$ ipython --no-banner

In [1]: import numpy as np

In [2]: from numpy import linalg as LA

In [3]: np.set_printoptions(precision=1, suppress=True, linewidth=100, floatmode="fixed")

In [4]: rd = lambda a: np.round(a, 1) + 0

In [5]: feats = np.load("case5.npy")

In [6]: print(feats)
[[ 0  0 -2]
 [ 0  2  0]
 [-2  0  0]]

In [7]: print(rd(LA.eigvals(feats)))
[ 2.0 -2.0  2.0]

In [8]: print(np.kron(np.eye(2, dtype=int), feats))
[[ 0  0 -2  0  0  0]
 [ 0  2  0  0  0  0]
 [-2  0  0  0  0  0]
 [ 0  0  0  0  0 -2]
 [ 0  0  0  0  2  0]
 [ 0  0  0 -2  0  0]]

In [9]: print(rd(LA.det(feats.T)))
-8.0

In [10]: print(rd(LA.det(feats[::-1])))
8.0

In [11]: print(rd(LA.norm(feats[0] - feats[1])))
2.8

In [12]: print(rd(LA.norm(feats, "nuc")))
6.0

In [13]: print(rd(LA.norm(feats, axis=1)))
[2.0 2.0 2.0]

In [14]: print(LA.norm(feats, axis=1).argmax())
0

In [15]: print(rd(LA.norm(feats[0], 1)), rd(LA.norm(feats[0], np.inf)))
2.0 2.0

In [16]: print((feats + feats.T) / 2)
[[ 0.0  0.0 -2.0]
 [ 0.0  2.0  0.0]
 [-2.0  0.0  0.0]]

In [17]: print(np.allclose(feats, feats.T))
True

In [18]: print((feats - feats.T) / 2)
[[0.0 0.0 0.0]
 [0.0 0.0 0.0]
 [0.0 0.0 0.0]]

In [19]: print(feats @ feats)
[[4 0 0]
 [0 4 0]
 [0 0 4]]

In [20]: print(rd(LA.det(feats)))
-8.0

In [21]: print(rd(np.sort(np.abs(LA.eigvals(feats)))))
[2.0 2.0 2.0]

In [22]: r0 = np.array([0, 1, 2, 0])

In [23]: mat = np.array([np.roll(r0, i) for i in range(4)])

In [24]: print(mat)
[[0 1 2 0]
 [0 0 1 2]
 [2 0 0 1]
 [1 2 0 0]]

In [25]: print(rd(np.abs(LA.eigvals(mat)).max()))
3.0
